$ python -q
>>> import numpy as np
>>> np.set_printoptions(suppress=True, linewidth=120)
>>> F = np.loadtxt("block14.csv", delimiter=",")
>>> print(F)
[[ 0.  1. -4. -6.  1. -5. -4. -8.  4. -1. -7.  7.  7.]
 [ 0.  0.  3.  5.  9.  7. -5.  1.  0.  3. -5.  9. -5.]
 [ 0.  0.  0.  6.  1.  1.  6.  2. -2. -2. -7.  5. -7.]
 [ 0.  0.  0.  0.  3.  5.  9. -1. -8. -8.  1.  7. -8.]
 [ 0.  0.  0.  0.  0.  0.  4.  7.  3. -3. -2. -3. -4.]
 [ 0.  0.  0.  0.  0.  0.  7. -3.  8.  0.  4.  9. -5.]
 [ 0.  0.  0.  0.  0.  0.  0.  2.  2.  0. -9.  3. -3.]
 [ 0.  0.  0.  0.  0.  0.  0.  0.  5.  1. -9. -7.  2.]
 [ 0.  0.  0.  0.  0.  0.  0.  0.  0. -9. -5.  8.  7.]
 [ 0.  0.  0.  0.  0.  0.  0.  0.  0.  0.  1.  9.  1.]
 [ 0.  0.  0.  0.  0.  0.  0.  0.  0.  0.  0. -7. -2.]
 [ 0.  0.  0.  0.  0.  0.  0.  0.  0.  0.  0.  0.  3.]
 [ 0.  0.  0.  0.  0.  0.  0.  0.  0.  0.  0.  0.  0.]]
>>> left, sv, VT = np.linalg.svd(F)
>>> print(np.argmax(sv[:-1] / (sv[1:] + 1e-6)) + 1)
11
>>> out = left[:, :11] @ np.diag(sv[:11]) @ VT[:11]
>>> print(np.linalg.matrix_rank(F, rtol=0.05))
10
>>> print(round(float(np.linalg.norm(F - out) / np.linalg.norm(F)), 1))
0.0
>>> print(round(np.abs(F - out).max(), 1))
0.0
>>> M = np.loadtxt("data.csv", delimiter=",")
>>> print(M)
[[ 1. -1.  0.  0.  0.  0.  0.  0.  0.  0.  0.]
 [-1.  3. -1.  0.  0.  0.  0.  0.  0.  0.  0.]
 [ 0. -1. -2. -1.  0.  0.  0.  0.  0.  0.  0.]
 [ 0.  0. -1.  0. -1.  0.  0.  0.  0.  0.  0.]
 [ 0.  0.  0. -1.  1. -1.  0.  0.  0.  0.  0.]
 [ 0.  0.  0.  0. -1.  2. -1.  0.  0.  0.  0.]
 [ 0.  0.  0.  0.  0. -1. -2. -1.  0.  0.  0.]
 [ 0.  0.  0.  0.  0.  0. -1. -1. -1.  0.  0.]
 [ 0.  0.  0.  0.  0.  0.  0. -1.  2. -1.  0.]
 [ 0.  0.  0.  0.  0.  0.  0.  0. -1.  1. -1.]
 [ 0.  0.  0.  0.  0.  0.  0.  0.  0. -1. -1.]]
>>> # symmetric
>>> x = np.array([-3, -2, 2, 2, -1, -2, 1, -1, 0, -3, 2])
>>> target = M @ x
>>> coef, lr = np.zeros(11), 1 / np.linalg.norm(M, 2) ** 2
>>> for i in range(15):
...     coef -= lr * M.T @ (M @ coef - target)
...     if i % 5 == 0: print(i, round(np.linalg.norm(M @ coef - target), 1))
... 
0 5.3
5 3.1
10 2.4
>>> print(coef.round(1))
[-0.7 -1.1  1.7  1.8 -0.4 -1.6  0.6 -0.7  0.7 -2.2  1.4]
>>> print(round(np.linalg.cond(M), 1))
9.3
>>> th = np.radians(45)
>>> r_ = np.eye(11)
>>> r_[2, 2] = r_[3, 3] = np.cos(th)
>>> r_[2, 3], r_[3, 2] = -np.sin(th), np.sin(th)
>>> print(r_.round(1))
[[ 1.   0.   0.   0.   0.   0.   0.   0.   0.   0.   0. ]
 [ 0.   1.   0.   0.   0.   0.   0.   0.   0.   0.   0. ]
 [ 0.   0.   0.7 -0.7  0.   0.   0.   0.   0.   0.   0. ]
 [ 0.   0.   0.7  0.7  0.   0.   0.   0.   0.   0.   0. ]
 [ 0.   0.   0.   0.   1.   0.   0.   0.   0.   0.   0. ]
 [ 0.   0.   0.   0.   0.   1.   0.   0.   0.   0.   0. ]
 [ 0.   0.   0.   0.   0.   0.   1.   0.   0.   0.   0. ]
 [ 0.   0.   0.   0.   0.   0.   0.   1.   0.   0.   0. ]
 [ 0.   0.   0.   0.   0.   0.   0.   0.   1.   0.   0. ]
 [ 0.   0.   0.   0.   0.   0.   0.   0.   0.   1.   0. ]
 [ 0.   0.   0.   0.   0.   0.   0.   0.   0.   0.   1. ]]
>>> out = M @ r_.T
>>> print(np.round(np.linalg.svd(M, compute_uv=False), 1), np.round(np.linalg.svd(out, compute_uv=False), 1))
[3.6 2.9 2.8 2.8 2.6 1.5 1.2 0.9 0.8 0.6 0.4] [3.6 2.9 2.8 2.8 2.6 1.5 1.2 0.9 0.8 0.6 0.4]
>>> print(np.allclose(M @ M.T, out @ out.T))
True
>>> print(np.allclose(np.linalg.norm(M, axis=1), np.linalg.norm(out, axis=1)))
True
>>> rng = np.random.default_rng(276162)
>>> lab = rng.permutation(11)
>>> print(lab)
[ 6 10  5  3  7  4  9  0  1  2  8]
>>> out = r_[lab][:, lab]
>>> print(np.round(np.diag(out), 1))
[1.  1.  1.  0.7 1.  1.  1.  1.  1.  0.7 1. ]
>>> print(np.round(np.sort(np.abs(np.linalg.eigvals(out))), 1))
[1. 1. 1. 1. 1. 1. 1. 1. 1. 1. 1.]
>>> print(np.allclose(out, r_))
False
>>> print(np.round(np.abs(np.linalg.eigvals(M)).max(), 1))
3.6
>>> print(np.round(np.linalg.det(M), 1))
-71.0
>>> print(np.allclose(M @ M.T, M.T @ M))
True
>>> print(np.trace(M))
4.0
>>> print(M @ M)
[[ 2. -4.  1.  0.  0.  0.  0.  0.  0.  0.  0.]
 [-4. 11. -1.  1.  0.  0.  0.  0.  0.  0.  0.]
 [ 1. -1.  6.  2.  1.  0.  0.  0.  0.  0.  0.]
 [ 0.  1.  2.  2. -1.  1.  0.  0.  0.  0.  0.]
 [ 0.  0.  1. -1.  3. -3.  1.  0.  0.  0.  0.]
 [ 0.  0.  0.  1. -3.  6.  0.  1.  0.  0.  0.]
 [ 0.  0.  0.  0.  1.  0.  6.  3.  1.  0.  0.]
 [ 0.  0.  0.  0.  0.  1.  3.  3. -1.  1.  0.]
 [ 0.  0.  0.  0.  0.  0.  1. -1.  6. -3.  1.]
 [ 0.  0.  0.  0.  0.  0.  0.  1. -3.  3.  0.]
 [ 0.  0.  0.  0.  0.  0.  0.  0.  1.  0.  2.]]
>>> J = np.load("case16.npy")
>>> print(J)
[[ -0.9  -4.   -0.1  -0.4   0.5   0.4  -0.5  -0.1  -0.3]
 [  0.9 -16.    0.8  -0.2   1.1   0.   -0.6  -0.8  -1.6]
 [ -0.8 -22.    0.4   0.1   1.6  -0.6   0.5  -0.2  -0.8]
 [  0.8 -10.   -0.6  -0.9   1.6  -1.   -0.5   0.7  -0.6]
 [  0.3  20.   -1.3  -1.3  -2.1   1.3  -0.8   0.1  -0.8]
 [  0.4 -10.    1.1   0.3  -0.3   1.9   0.2   0.    0.6]
 [  0.7 -30.   -2.1  -0.8  -0.8   0.3   2.    0.    0. ]
 [ -0.1  -6.    0.7   0.4   0.5   0.3  -2.    0.1  -1. ]
 [  0.7   6.   -1.1   2.2  -0.9   0.    0.2   1.6  -0.7]
 [ -1.9 -34.   -1.1   0.7   1.    1.4   0.    0.5  -2. ]
 [  0.6  18.   -2.4   1.6  -0.3   0.   -0.6   0.7   2.7]
 [ -0.3  -4.   -0.1  -0.7   0.4   1.    1.5   0.4   0.2]
 [  0.8 -28.   -0.8  -0.9   0.    0.    1.1   1.5   0. ]
 [  0.9  -6.   -0.5  -0.2  -0.1   0.4   1.8   1.4   0.9]]
>>> x = np.array([0, 0, 0, 1, 1, -2, -1, -2, 1])
>>> target = J @ x
>>> print(np.round(np.linalg.solve(J.T @ J, J.T @ target), 1) + 0)
[ 0.  0.  0.  1.  1. -2. -1. -2.  1.]
>>> print(np.round(np.linalg.pinv(J) @ J, 1) + 0)
[[1. 0. 0. 0. 0. 0. 0. 0. 0.]
 [0. 1. 0. 0. 0. 0. 0. 0. 0.]
 [0. 0. 1. 0. 0. 0. 0. 0. 0.]
 [0. 0. 0. 1. 0. 0. 0. 0. 0.]
 [0. 0. 0. 0. 1. 0. 0. 0. 0.]
 [0. 0. 0. 0. 0. 1. 0. 0. 0.]
 [0. 0. 0. 0. 0. 0. 1. 0. 0.]
 [0. 0. 0. 0. 0. 0. 0. 1. 0.]
 [0. 0. 0. 0. 0. 0. 0. 0. 1.]]
>>> target = target + 0.3 * rng.normal(size=14)
>>> print(target.round(1))
[-0.4  1.2  2.4  1.6 -6.4 -3.  -4.7  1.6 -2.5 -4.2  3.3 -4.5 -5.2 -5.4]
>>> coef, *_ = np.linalg.lstsq(J, target)
>>> print(coef.round())
[-0. -0.  0.  1.  1. -2. -1. -2.  1.]
>>> print([round(float(np.linalg.norm(np.linalg.solve(J.T @ J + lam * np.eye(9), J.T @ target))), 2) for lam in (0, 1, 10, 100)])
[3.51, 3.17, 1.92, 0.48]
>>> print(np.round(J.T @ (target - J @ coef), 1) + 0)
[0. 0. 0. 0. 0. 0. 0. 0. 0.]
